% python3 -q
>>> import numpy as np
>>> import numpy.linalg as la
>>> np.set_printoptions(precision=2, suppress=True, linewidth=100)
>>> def rd(a):
...     return np.round(a, 2) + 0
... 
>>> B = np.array([[2, 3], [3, 3]])
>>> C = np.array([[2]])
>>> E = np.block([[B, np.array([[2], [2]])], [np.zeros((1, 2)), C]])
>>> E
array([[2., 3., 2.],
       [3., 3., 2.],
       [0., 0., 2.]])
>>> evals, evecs = la.eig(E)
>>> rd(np.sort(la.eigvals(la.inv(E))))
array([-1.85,  0.18,  0.5 ])
>>> rd(np.sort(la.eigvals(E.T)))
array([-0.54,  2.  ,  5.54])
>>> rd(la.eigvals(E))
array([-0.54,  5.54,  2.  ])
>>> rd(la.eigvals(E).sum().real)
np.float64(7.0)
>>> rd(la.det(2 * E)), rd(la.det(E))
(np.float64(-48.0), np.float64(-6.0))
>>> B = la.inv(E)
>>> rd(la.cond(E))
np.float64(11.7)
>>> rd(la.inv(B))
array([[2., 3., 2.],
       [3., 3., 2.],
       [0., 0., 2.]])
>>> rd(B)
array([[-1.  ,  1.  ,  0.  ],
       [ 1.  , -0.67, -0.33],
       [ 0.  ,  0.  ,  0.5 ]])
>>> print(np.allclose(B, E.T))
False
>>> Uu, s = la.svd(E)
Traceback (most recent call last):
  File "<python-input-19>", line 1, in <module>
    Uu, s = la.svd(E)
    ^^^^^
ValueError: too many values to unpack (expected 2)
>>> Uu, s, VT = la.svd(E, full_matrices=False)
>>> np.allclose(Uu * s @ VT, E)
True
>>> rd(s)
array([6.29, 1.78, 0.54])
>>> M = np.array([[0, 5, 2, 3], [3, 1, 4, 1], [3, 0, 5, 3], [2, 3, 4, 3]])
>>> B = M / la.norm(M, axis=1, keepdims=True)
>>> C2 = B @ B.T
>>> rd(C2[1])
array([0.5 , 1.  , 0.94, 0.87])
>>> rd(np.degrees(np.arccos(np.clip(C2[1, 3], -1, 1))))
np.float64(29.06)
>>> np.argwhere(np.triu(np.abs(C2) > 0.95, 1))
array([], shape=(0, 2), dtype=int64)
>>> print((np.abs(C2) > 0.9).astype(int))
[[1 0 0 0]
 [0 1 1 0]
 [0 1 1 0]
 [0 0 0 1]]
>>> (C2 - 2 * np.eye(4)).round(6).argmax(axis=1)
array([3, 2, 1, 1])
>>> B = M / np.sqrt((M ** 2).mean(axis=1, keepdims=True))
>>> print(rd(la.norm(B, axis=1)))
[2. 2. 2. 2.]
>>> print(la.matrix_rank(M - M.mean(axis=1, keepdims=True)))
3
>>> r0 = np.array([0, 3, 1])
>>> np.array([np.convolve(row, r0, "same") for row in M])
array([[ 0, 15, 11, 11],
       [ 9,  6, 13,  7],
       [ 9,  3, 15, 14],
       [ 6, 11, 15, 13]])
>>> np.correlate(M[1], M[2], "full")
array([ 9, 18, 17, 32,  8, 12,  3])
>>> w1 = np.array([[-2, 4, 5, 2, -4],
...     [-1, -1, -1, 3, 4],
...     [4, 1, 3, -2, -4],
...     [-1, 4, -5, 4, 2]])
>>> c = np.array([-3, -2, 1, -3, 3])
>>> H = np.maximum(M @ w1 + c, 0)
>>> (H > 0).mean(axis=0)
array([0.75, 1.  , 0.75, 1.  , 0.25])
>>> print(la.matrix_rank(H))
4
>>> (H > 0).astype(int)
array([[0, 1, 0, 1, 1],
       [1, 1, 1, 1, 0],
       [1, 1, 1, 1, 0],
       [1, 1, 1, 1, 0]])
>>> C = np.array([[1, 4, 1], [5, 5, 4], [5, 2, 3], [0, 0, 4], [2, 2, 5]])
>>> w1 @ C
array([[ 35,  14,  17],
       [ -3,  -3,  24],
       [ 16,  19, -11],
       [ -2,  10,  26]])
>>> H @ C
array([[ 77,  77, 213],
       [200, 149, 147],
       [223, 199, 184],
       [123, 117, 150]])
>>> (H @ C).round(6).argmax(axis=1)
array([2, 0, 0, 2])
>>> F = np.load("dump.npy")
>>> print(F)
[[ 1.    0.7  -2.07]
 [-0.5  -1.6   4.84]
 [-1.   -0.1   0.42]
 [ 0.    0.3  -0.87]
 [-0.9  -2.4   7.3 ]
 [ 0.3   0.4  -1.25]
 [ 0.7  -1.    3.08]
 [ 0.5  -0.9   2.73]
 [ 0.    0.9  -2.71]
 [-1.    1.7  -5.1 ]
 [ 1.6   0.4  -1.18]
 [ 1.   -2.5   7.38]]
>>> C = F[[4, 10]].astype(float)
>>> for _ in range(5):
...     z = la.norm(F[:, None] - C, axis=-1).argmin(axis=1)
...     C = np.array([F[z == j].mean(axis=0) for j in range(2)])
... 
>>> z
array([1, 0, 1, 1, 0, 1, 0, 0, 1, 1, 1, 0])
>>> rd(C[1] - C[0])
array([-0.03,  2.29, -6.89])
>>> np.bincount(z)
array([5, 7])
>>> Xs = F - F.mean(axis=0)
>>> evecs = la.svd(Xs)[2][:2]
>>> B = Xs - Xs @ evecs.T @ evecs
>>> print(rd((Xs @ evecs.T).std(axis=0)))
[4.04 0.83]
>>> mat = np.load("x.npy")
>>> mat
array([[-20.34,  -1.04, -20.2 ],
       [-20.04,  -1.73, -19.41],
       [-20.37,  -0.2 , -21.54],
       [ -1.42,  -4.44,   7.02],
       [-19.29,  -2.55, -19.77],
       [ -3.77,  -2.88,   6.52],
       [-20.18,  -0.52, -21.89],
       [ -1.12,  -4.22,   8.01],
       [ -2.25,  -4.72,   9.4 ],
       [ -2.13,  -2.08,   7.61],
       [ -1.45,  -4.7 ,  10.4 ],
       [ -1.31,  -4.48,   7.72],
       [ -1.27,  -3.43,   8.03],
       [-19.92,  -3.11, -20.77],
       [-20.27,  -0.49, -22.49],
       [ -0.66,  -5.78,   7.99],
       [ -0.57,  -4.66,   9.56],
       [-19.45,   0.24, -20.99],
       [  0.31,  -2.28,   8.06]])
>>> la.cond(F) > 100
np.True_
>>> print([round(float(x), 2) for x in la.svd(F, compute_uv=False)[:3]])
[14.51, 2.9, 0.07]
>>> rd(la.norm(F, 2) / la.norm(F))
np.float64(0.98)
>>> np.argsort(-la.norm(F, axis=0).round(6), kind="stable")[:3]
array([2, 1, 0])
>>> la.matrix_rank(F, rtol=0.1)
np.int64(2)
>>> F.shape
(12, 3)
>>> la.rank(F)
Traceback (most recent call last):
  File "<python-input-66>", line 1, in <module>
    la.rank(F)
    ^^^^^^^
AttributeError: module 'numpy.linalg' has no attribute 'rank'
>>> rd(F.sum(axis=1))
array([-0.37,  2.74, -0.68, -0.57,  4.  , -0.55,  2.78,  2.33, -1.81, -4.4 ,  0.82,  5.88])
>>> rd(F.sum(axis=0))
array([ 1.7 , -4.1 , 12.57])
>>> np.count_nonzero(F)
np.int64(34)
>>> np.zeros(12, 3)
Traceback (most recent call last):
  File "<python-input-70>", line 1, in <module>
    np.zeros(12, 3)
    ~~~~~~~~^^^^^^^
TypeError: Cannot interpret '3' as a data type
>>> print(np.abs(F).max())
7.38
>>> P = mat @ la.solve(mat.T @ mat, mat.T)
>>> np.allclose(P @ P, P)
True
>>> rd(np.trace(P))
np.float64(3.0)
>>> dist = la.norm(mat[:, None] - mat[None], axis=-1)
>>> dist.shape
(19, 19)
>>> print(la.matrix_rank(dist ** 2))
5
>>> dist.mean(axis=1).argmax()
np.int64(14)
>>> C2 = np.cov(mat, rowvar=False)
>>> rd(np.corrcoef(mat.T))
array([[ 1.  , -0.79,  1.  ],
       [-0.79,  1.  , -0.8 ],
       [ 1.  , -0.8 ,  1.  ]])
>>> C2.shape
(3, 3)
>>> rd(mat.std(axis=0))
array([ 9.2 ,  1.77, 14.4 ])
>>> print(rd(np.polyfit(mat[:, 1], mat[:, 2], 1)))
[ -6.53 -22.28]
>>> rd(np.corrcoef(mat[:, 1], mat[:, 2])[0, 1])
np.float64(-0.8)
>>> A = np.load("case7.npy")
>>> A
array([[5., 1., 1.],
       [1., 5., 1.],
       [1., 1., 5.]])
>>> rng = np.random.default_rng(62)
>>> z = rng.permutation(3)
>>> B = A[:, z] * rng.choice([-1, 1], 3)
>>> B
array([[5., 1., 1.],
       [1., 5., 1.],
       [1., 1., 5.]])
>>> Uu, _, VT = la.svd(A.T @ B)
>>> rd(Uu @ VT)
array([[1., 0., 0.],
       [0., 1., 0.],
       [0., 0., 1.]])
>>> X = np.load("block3.npy")
>>> X
array([[-1.,  1.,  0.],
       [ 0., -1.,  1.],
       [ 0.,  0., -1.]])
>>> P = np.triu(np.array([[2, 2, 2], [0, 1, 4], [4, 4, 0]]), 1) + np.eye(3)
>>> B = P @ X @ la.inv(P)
>>> B
array([[-1.,  1., -2.],
       [ 0., -1.,  1.],
       [ 0.,  0., -1.]])
>>> print(rd(la.det(B)))
-1.0
>>> print(P @ X - X @ P)
[[ 0.  0. -2.]
 [ 0.  0.  0.]
 [ 0.  0.  0.]]
>>> np.poly(B)
array([1., 3., 3., 1.])
